>>> import numpy as np
>>> np.set_printoptions(precision=4, suppress=True, linewidth=100)
>>> F = np.load("case4.npy")
>>> F
array([[1.    , 0.9   , 0.81  , 0.729 , 0.6561, 0.5905, 0.5314, 0.4783, 0.4305, 0.3874, 0.3487,
        0.3138],
       [0.9   , 1.    , 0.9   , 0.81  , 0.729 , 0.6561, 0.5905, 0.5314, 0.4783, 0.4305, 0.3874,
        0.3487],
       [0.81  , 0.9   , 1.    , 0.9   , 0.81  , 0.729 , 0.6561, 0.5905, 0.5314, 0.4783, 0.4305,
        0.3874],
       [0.729 , 0.81  , 0.9   , 1.    , 0.9   , 0.81  , 0.729 , 0.6561, 0.5905, 0.5314, 0.4783,
        0.4305],
       [0.6561, 0.729 , 0.81  , 0.9   , 1.    , 0.9   , 0.81  , 0.729 , 0.6561, 0.5905, 0.5314,
        0.4783],
       [0.5905, 0.6561, 0.729 , 0.81  , 0.9   , 1.    , 0.9   , 0.81  , 0.729 , 0.6561, 0.5905,
        0.5314],
       [0.5314, 0.5905, 0.6561, 0.729 , 0.81  , 0.9   , 1.    , 0.9   , 0.81  , 0.729 , 0.6561,
        0.5905],
       [0.4783, 0.5314, 0.5905, 0.6561, 0.729 , 0.81  , 0.9   , 1.    , 0.9   , 0.81  , 0.729 ,
        0.6561],
       [0.4305, 0.4783, 0.5314, 0.5905, 0.6561, 0.729 , 0.81  , 0.9   , 1.    , 0.9   , 0.81  ,
        0.729 ],
       [0.3874, 0.4305, 0.4783, 0.5314, 0.5905, 0.6561, 0.729 , 0.81  , 0.9   , 1.    , 0.9   ,
        0.81  ],
       [0.3487, 0.3874, 0.4305, 0.4783, 0.5314, 0.5905, 0.6561, 0.729 , 0.81  , 0.9   , 1.    ,
        0.9   ],
       [0.3138, 0.3487, 0.3874, 0.4305, 0.4783, 0.5314, 0.5905, 0.6561, 0.729 , 0.81  , 0.9   ,
        1.    ]])
>>> # symmetric, so the eigenvalues are real
>>> L = np.linalg.cholesky(F)
>>> np.diag(L) ** 2
array([1.  , 0.19, 0.19, 0.19, 0.19, 0.19, 0.19, 0.19, 0.19, 0.19, 0.19, 0.19])
>>> np.linalg.eigvalsh(F).min() > 0
np.True_
>>> F / np.sqrt(np.outer(np.diag(F), np.diag(F)))
array([[1.    , 0.9   , 0.81  , 0.729 , 0.6561, 0.5905, 0.5314, 0.4783, 0.4305, 0.3874, 0.3487,
        0.3138],
       [0.9   , 1.    , 0.9   , 0.81  , 0.729 , 0.6561, 0.5905, 0.5314, 0.4783, 0.4305, 0.3874,
        0.3487],
       [0.81  , 0.9   , 1.    , 0.9   , 0.81  , 0.729 , 0.6561, 0.5905, 0.5314, 0.4783, 0.4305,
        0.3874],
       [0.729 , 0.81  , 0.9   , 1.    , 0.9   , 0.81  , 0.729 , 0.6561, 0.5905, 0.5314, 0.4783,
        0.4305],
       [0.6561, 0.729 , 0.81  , 0.9   , 1.    , 0.9   , 0.81  , 0.729 , 0.6561, 0.5905, 0.5314,
        0.4783],
       [0.5905, 0.6561, 0.729 , 0.81  , 0.9   , 1.    , 0.9   , 0.81  , 0.729 , 0.6561, 0.5905,
        0.5314],
       [0.5314, 0.5905, 0.6561, 0.729 , 0.81  , 0.9   , 1.    , 0.9   , 0.81  , 0.729 , 0.6561,
        0.5905],
       [0.4783, 0.5314, 0.5905, 0.6561, 0.729 , 0.81  , 0.9   , 1.    , 0.9   , 0.81  , 0.729 ,
        0.6561],
       [0.4305, 0.4783, 0.5314, 0.5905, 0.6561, 0.729 , 0.81  , 0.9   , 1.    , 0.9   , 0.81  ,
        0.729 ],
       [0.3874, 0.4305, 0.4783, 0.5314, 0.5905, 0.6561, 0.729 , 0.81  , 0.9   , 1.    , 0.9   ,
        0.81  ],
       [0.3487, 0.3874, 0.4305, 0.4783, 0.5314, 0.5905, 0.6561, 0.729 , 0.81  , 0.9   , 1.    ,
        0.9   ],
       [0.3138, 0.3487, 0.3874, 0.4305, 0.4783, 0.5314, 0.5905, 0.6561, 0.729 , 0.81  , 0.9   ,
        1.    ]])
